% ipython --no-banner

In [1]: import numpy as np

In [2]: from numpy import linalg as LA

In [3]: np.set_printoptions(suppress=True, linewidth=160)

In [4]: A = np.load("dump.npy")

In [5]: A
Out[5]: 
array([[ -0.76,  10.08,  -6.15,  13.02],
       [  0.93,  -6.33,   4.58,  -9.79],
       [  1.01,  -8.68,   4.51,  -9.82],
       [ -0.03,  -0.63,   0.39,  -0.79],
       [ -0.98,   8.24,  -2.63,   6.72],
       [ -1.22,   4.97,  -2.18,   5.12],
       [  0.49,  -3.06,   0.99,  -2.35],
       [  1.38, -11.11,   6.15, -13.5 ],
       [ -1.24,  11.53,  -3.33,   8.85],
       [ -0.18,   0.59,   1.83,  -3.03],
       [  1.04,  -9.82,   2.99,  -7.57],
       [ -0.87,   3.  ,  -1.99,   4.33],
       [  1.02,  -8.47,   3.22,  -7.67],
       [ -0.34,   0.04,  -2.22,   3.49],
       [ -0.22,   0.48,  -0.41,   0.89],
       [ -1.3 ,   7.77,  -4.54,   9.58]])

In [6]: basis = A[[5, 1]].astype(float)

In [7]: for _ in range(6):
   ...:     lab = LA.norm(A[:, None] - basis, axis=-1).argmin(axis=1)
   ...:     basis = np.array([A[lab == j].mean(axis=0) for j in range(2)])
   ...: 

In [8]: lab
Out[8]: array([0, 1, 1, 0, 0, 0, 1, 1, 0, 1, 1, 0, 1, 0, 0, 0])

In [9]: np.abs(basis[1] - basis[0]).argmax()
Out[9]: np.int64(3)

In [10]: np.bincount(lab)
Out[10]: array([9, 7])

In [11]: out = np.c_[A[:, :3] @ np.array([[0, 0, 2], [0, 1, 1], [0, 0, 2]]), np.array([0, 0, 0, 1, 0, -1, 0, 2, -2, -1, 0, -2, 2, 2, 1, -1])]

In [12]: out.round(2)
Out[12]: 
array([[  0.  ,  10.08,  -3.74,   0.  ],
       [  0.  ,  -6.33,   4.69,   0.  ],
       [  0.  ,  -8.68,   2.36,   0.  ],
       [  0.  ,  -0.63,   0.09,   1.  ],
       [  0.  ,   8.24,   1.02,   0.  ],
       [  0.  ,   4.97,  -1.83,  -1.  ],
       [  0.  ,  -3.06,  -0.1 ,   0.  ],
       [  0.  , -11.11,   3.95,   2.  ],
       [  0.  ,  11.53,   2.39,  -2.  ],
       [  0.  ,   0.59,   3.89,  -1.  ],
       [  0.  ,  -9.82,  -1.76,   0.  ],
       [  0.  ,   3.  ,  -2.72,  -2.  ],
       [  0.  ,  -8.47,   0.01,   2.  ],
       [  0.  ,   0.04,  -5.08,   2.  ],
       [  0.  ,   0.48,  -0.78,   1.  ],
       [  0.  ,   7.77,  -3.91,  -1.  ]])

In [13]: np.round(LA.norm(LA.qr(A)[0].T @ out, axis=0) ** 2 / ((out ** 2).sum(axis=0) + 1e-12), 2)
Out[13]: array([0.  , 1.  , 1.  , 0.53])

In [14]: LA.matrix_rank(np.c_[A, out])
Out[14]: np.int64(5)

In [15]: C2 = np.cov(A, rowvar=False)

In [16]: C2.shape
Out[16]: (4, 4)

In [17]: np.argwhere(np.triu(np.abs(np.corrcoef(A.T)) > 0.8, 1))
Out[17]: 
array([[0, 1],
       [0, 2],
       [0, 3],
       [1, 2],
       [1, 3],
       [2, 3]])

In [18]: np.argsort(-A.std(axis=0).round(6), kind="stable")
Out[18]: array([3, 1, 2, 0])

In [19]: cen = A - A.mean(axis=0)

In [20]: evecs = LA.svd(cen)[2][:1]

In [21]: out = cen - cen @ evecs.T @ evecs

In [22]: np.round(out.std(axis=0), 2)
Out[22]: array([0.27, 1.22, 0.68, 0.83])

In [23]: LA.norm(out, axis=1).round(6).argmax()
Out[23]: np.int64(8)

In [24]: np.round(np.cov(cen @ evecs.T, rowvar=False), 2)
Out[24]: np.float64(128.33)

In [25]: X = np.loadtxt("case0.csv", delimiter=",")

In [26]: X
Out[26]: 
array([[ 0.9, -0.8, -0.5, -0.2],
       [-0.4,  0.3, -0.6,  0.9],
       [ 0.2,  0.3, -0.2, -1.2]])

In [27]: W1 = np.array([[-2, -2, 2, 1, 2, -2],
    ...:     [-2, -1, 1, 0, 2, -2],
    ...:     [-2, 1, -2, 0, 2, 2],
    ...:     [-2, 1, -1, 2, 2, 1]])

In [28]: beta = np.array([1, 3, 2, 0, 2, 2])

In [29]: act = np.maximum(X @ W1 + beta, 0)

In [30]: np.round((act > 0).mean(axis=0), 2)
Out[30]: array([1.  , 1.  , 1.  , 0.67, 1.  , 0.67])

In [31]: LA.matrix_rank(act)
Out[31]: np.int64(3)

In [32]: basis = np.array([[0, 1], [0, 1], [0, 0], [1, 2], [1, 2], [0, 2]])

In [33]: W1 @ basis
Out[33]: 
array([[ 3, -2],
       [ 2, -3],
       [ 2,  7],
       [ 4,  9]])

In [34]: (act @ basis).round(6).argmax(axis=1)
Out[34]: array([1, 1, 1])

In [35]: np.round(LA.norm(X, axis=0), 2)
Out[35]: array([1.  , 0.91, 0.81, 1.51])

In [36]: np.round(LA.norm(X, axis=1), 2)
Out[36]: array([1.32, 1.19, 1.27])

In [37]: round(LA.norm(X, 2), 2)
Out[37]: np.float64(1.66)

In [38]: round(float(LA.norm(X[2], 1)), 2), np.round(LA.norm(X[2], np.inf), 2)
Out[38]: (1.9, np.float64(1.2))

In [39]: round(LA.norm(X[2] - X[1]), 2)
Out[39]: np.float64(2.22)

In [40]: U, s, Vt = LA.svd(X, full_matrices=False)

In [41]: round(float(np.sqrt((s ** 2).sum())), 2), round(LA.norm(X), 2)
Out[41]: (2.18, np.float64(2.18))

In [42]: np.round(np.cumsum(s ** 2) / np.sum(s ** 2), 2)
Out[42]: array([0.58, 0.89, 1.  ])

In [43]: np.round(np.abs(Vt[0]), 2)
Out[43]: array([0.48, 0.22, 0.01, 0.85])

In [44]: s.round(2)
Out[44]: array([1.66, 1.22, 0.73])

In [45]: np.round(U.T @ X @ Vt.T, 2) + 0
Out[45]: 
array([[1.66, 0.  , 0.  ],
       [0.  , 1.22, 0.  ],
       [0.  , 0.  , 0.73]])

In [46]: np.abs(U[:, 0]).round(6).argmax()
Out[46]: np.int64(2)

In [47]: (s > 1e-8).sum()
Out[47]: np.int64(3)

In [48]: np.allclose(U * s @ Vt, X)
Out[48]: True

In [49]: u, r1 = X[0], X[2]

In [50]: np.round(u @ u, 2)
Out[50]: np.float64(1.74)

In [51]: pr = (u @ r1) / (u @ u) * u

In [52]: (r1 - pr) @ u
Out[52]: np.float64(0.0)

In [53]: np.round(X.sum(axis=1), 2)
Out[53]: array([-0.6,  0.2, -0.9])

In [54]: X[:, 4]
Traceback (most recent call last):
  Cell In[54], line 1
    X[:, 4]
IndexError: index 4 is out of bounds for axis 1 with size 4


In [55]: round(float(LA.norm(X)), 2)
Out[55]: 2.18

In [56]: np.count_nonzero(X)
Out[56]: np.int64(12)

In [57]: X[3]
Traceback (most recent call last):
  Cell In[57], line 1
    X[3]
IndexError: index 3 is out of bounds for axis 0 with size 3


In [58]: X.sum(axis=0)
Out[58]: array([ 0.7, -0.2, -1.3, -0.5])

In [59]: np.unravel_index(np.abs(X).argmax(), X.shape)
Out[59]: (np.int64(2), np.int64(3))

In [60]: np.round(X - X[0], 2)
Out[60]: 
array([[ 0. ,  0. ,  0. ,  0. ],
       [-1.3,  1.1, -0.1,  1.1],
       [-0.7,  1.1,  0.3, -1. ]])

In [61]: np.round(X.mean(axis=0), 2)
Out[61]: array([ 0.23, -0.07, -0.43, -0.17])

In [62]: data = np.load("block2.npy")

In [63]: data
Out[63]: 
array([[ 0, -2,  1,  1],
       [ 1,  0, -2,  1],
       [ 1,  1,  0, -2],
       [-2,  1,  1,  0]])

In [64]: np.argsort(-LA.norm(data, axis=0).round(6), kind="stable")[:3]
Out[64]: array([0, 1, 2])

In [65]: rng = np.random.default_rng(4714)

In [66]: out = data + rng.integers(-2, 3, (4, 3)) @ rng.integers(-2, 3, (3, 4))

In [67]: out
Out[67]: 
array([[-3, -2, -4,  1],
       [-1,  0,  0,  5],
       [-3, -1, -3,  1],
       [-1,  7,  5,  1]])

In [68]: np.round(LA.svd(out - data, compute_uv=False), 2) + 0
Out[68]: array([9.63, 6.27, 4.22, 0.  ])

In [69]: M = np.loadtxt("arr.csv", delimiter=",")

In [70]: M
Out[70]: 
array([[ 145.,  -24., -119.,   55.,  -34.],
       [ -24.,  100.,   14.,   56.,    4.],
       [-119.,   14.,   98.,  -49.,   28.],
       [  55.,   56.,  -49.,   65.,  -14.],
       [ -34.,    4.,   28.,  -14.,    8.]])

In [71]: # null space of dimension 3

In [72]: LA.lstsq(M[:-1].T, M[-1])[2]
Out[72]: np.int32(2)

In [73]: np.round(np.trace(LA.pinv(M) @ M), 2)
Out[73]: np.float64(2.0)

In [74]: np.abs(np.diag(LA.qr(M)[1])) > 1e-9
Out[74]: array([ True,  True, False, False, False])

In [75]: np.round(M @ LA.pinv(M) @ M, 2)
Out[75]: 
array([[ 145.,  -24., -119.,   55.,  -34.],
       [ -24.,  100.,   14.,   56.,    4.],
       [-119.,   14.,   98.,  -49.,   28.],
       [  55.,   56.,  -49.,   65.,  -14.],
       [ -34.,    4.,   28.,  -14.,    8.]])

In [76]: LA.matrix_rank(M, rtol=0.1)
Out[76]: np.int64(2)

In [77]: np.round(LA.eigvals(M).sum().real, 2)
Out[77]: np.float64(416.0)

In [78]: np.round(np.poly(M), 2) + 0
Out[78]: array([    1.,  -416., 38422.,     0.,     0.,     0.])

In [79]: np.round(LA.eigvals(M), 2) + 0
Out[79]: array([  0.  , 277.58, 138.42,   0.  ,   0.  ])

In [80]: round(float(LA.det(2 * M)), 2), round(LA.det(M), 2)
Out[80]: (0.0, np.float64(0.0))
